$ python -q
>>> import numpy as np
>>> np.set_printoptions(suppress=True, linewidth=140)
>>> def tidy(a):
...     return np.round(a, 3) + 0
... 
>>> W0 = np.load("w.npy")
>>> W0
array([[3, 6, 3, 6, 3, 6],
       [8, 7, 8, 7, 8, 7],
       [5, 4, 5, 4, 5, 4],
       [3, 6, 3, 6, 3, 6],
       [8, 7, 8, 7, 8, 7],
       [5, 4, 5, 4, 5, 4]])
>>> U, sig, Vt = np.linalg.svd(W0)
>>> V = Vt[:(sig > 1e-8).sum()]
>>> rng = np.random.default_rng(17216)
>>> vec = W0[0] + 5 * W0[4] + rng.integers(2) * np.eye(6)[0]
>>> vec
array([43., 41., 43., 41., 43., 41.])
>>> np.allclose(V.T @ V @ vec, vec)
True
>>> tidy(np.diag(V.T @ V))
array([0.333, 0.333, 0.333, 0.333, 0.333, 0.333])
>>> tidy(V.T @ V)
array([[0.333, 0.   , 0.333, 0.   , 0.333, 0.   ],
       [0.   , 0.333, 0.   , 0.333, 0.   , 0.333],
       [0.333, 0.   , 0.333, 0.   , 0.333, 0.   ],
       [0.   , 0.333, 0.   , 0.333, 0.   , 0.333],
       [0.333, 0.   , 0.333, 0.   , 0.333, 0.   ],
       [0.   , 0.333, 0.   , 0.333, 0.   , 0.333]])
>>> np.linalg.matrix_rank(np.vstack([W0, vec]))
np.int64(2)
>>> vec = np.array([-1, -3, -3, 0, -3, 1])
>>> W0 @ vec
array([-33, -70, -43, -33, -70, -43])
>>> W0 @ (2 * vec)
array([ -66, -140,  -86,  -66, -140,  -86])
>>> np.einsum("ij,j->i", W0, vec)
array([-33, -70, -43, -33, -70, -43])
>>> (W0 @ vec).argmax()
np.int64(0)
>>> U, sig, Vt = np.linalg.svd(W0)
>>> tidy(sig)
array([34.075,  5.738,  0.   ,  0.   ,  0.   ,  0.   ])
>>> out = U[:, :2] @ np.diag(sig[:2]) @ Vt[:2]
>>> np.linalg.matrix_rank(out)
np.int64(2)
>>> tidy(np.linalg.norm(W0 - out, 2)), tidy(sig[2])
(np.float64(0.0), np.float64(0.0))
>>> th = np.radians(120)
>>> R = np.eye(6)
>>> R[1, 1] = R[2, 2] = np.cos(th)
>>> R[1, 2], R[2, 1] = -np.sin(th), np.sin(th)
>>> tidy(R)
array([[ 1.   ,  0.   ,  0.   ,  0.   ,  0.   ,  0.   ],
       [ 0.   , -0.5  , -0.866,  0.   ,  0.   ,  0.   ],
       [ 0.   ,  0.866, -0.5  ,  0.   ,  0.   ,  0.   ],
       [ 0.   ,  0.   ,  0.   ,  1.   ,  0.   ,  0.   ],
       [ 0.   ,  0.   ,  0.   ,  0.   ,  1.   ,  0.   ],
       [ 0.   ,  0.   ,  0.   ,  0.   ,  0.   ,  1.   ]])
>>> out = W0 @ R.T
>>> np.allclose(np.linalg.norm(W0, axis=1), np.linalg.norm(out, axis=1))
True
>>> tidy(np.linalg.det(R)), tidy(np.trace(R))
(np.float64(1.0), np.float64(3.0))
>>> tidy(np.abs(out - W0).max(axis=0))
array([ 0.   , 17.428,  5.938,  0.   ,  0.   ,  0.   ])
>>> np.allclose(W0 @ W0.T, out @ out.T)
True
>>> E = np.load("sample2.npy")
>>> E
array([[ 1, -1,  1, -1],
       [ 1,  0,  0,  0],
       [ 1,  1,  1,  1],
       [ 1,  2,  4,  8]])
>>> # row 3 dominates
>>> proj = np.triu(np.array([[4, 4, -8, -6], [9, 8, 9, 9], [7, 1, -5, 4], [-2, -3, -6, -3]]), 1) + np.eye(4)
>>> out = proj @ E @ np.linalg.inv(proj)
>>> out
array([[   -9.,    15.,  -238.,   706.],
       [   19.,   -49.,   638., -1916.],
       [    5.,   -11.,   156.,  -462.],
       [    1.,    -2.,    30.,   -88.]])
>>> cov = out.T @ out
>>> (out @ out.T).shape
(4, 4)
>>> m1 = np.loadtxt("x.csv", delimiter=",")
>>> m1
array([[  0.04 ,   0.189,  -0.072,   0.015,  -0.455,  -0.07 ],
       [ -1.112,   0.22 ,  -2.023,  -2.395,  -2.892,  -0.741],
       [ -0.242,  -0.195,  -1.019,  -0.677,  -1.141,  -0.834],
       [ -0.355,   0.374,  -1.154,  -1.347,  -1.946,  -0.219],
       [ -0.589,  -0.169,  -1.346,  -1.701,  -2.082,  -0.938],
       [  0.915,  -0.301,   1.22 ,   2.177,   2.258,   0.997],
       [  1.107,   0.299,   2.882,   2.702,   4.504,   2.094],
       [ -1.275,   0.362,  -3.361,  -3.345,  -5.109,  -1.737],
       [ -3.22 ,  -0.167,  -6.91 ,  -6.37 , -10.682,  -3.306],
       [ -1.02 ,  -0.163,  -2.128,  -2.007,  -3.041,  -1.456],
       [ -0.242,   0.022,  -0.547,  -0.239,  -1.031,   0.566],
       [ -1.852,  -0.269,  -3.108,  -3.017,  -4.361,  -1.701],
       [ -1.682,  -0.125,  -2.05 ,  -2.351,  -4.22 ,  -1.892],
       [  0.503,   0.242,   1.884,   1.898,   2.317,   0.365],
       [  1.092,   0.436,   1.087,   1.561,   2.156,   0.865],
       [ -1.815,   0.1  ,  -3.131,  -2.857,  -4.267,  -1.822],
       [ -0.556,   0.307,  -1.832,  -1.696,  -2.769,  -0.958],
       [ -0.566,  -0.03 ,  -0.707,  -0.827,  -1.478,  -0.47 ]])
>>> O, R = np.linalg.qr(m1)
>>> tidy(O.T @ O)
array([[1., 0., 0., 0., 0., 0.],
       [0., 1., 0., 0., 0., 0.],
       [0., 0., 1., 0., 0., 0.],
       [0., 0., 0., 1., 0., 0.],
       [0., 0., 0., 0., 1., 0.],
       [0., 0., 0., 0., 0., 1.]])
>>> O.shape, R.shape
((18, 6), (6, 6))
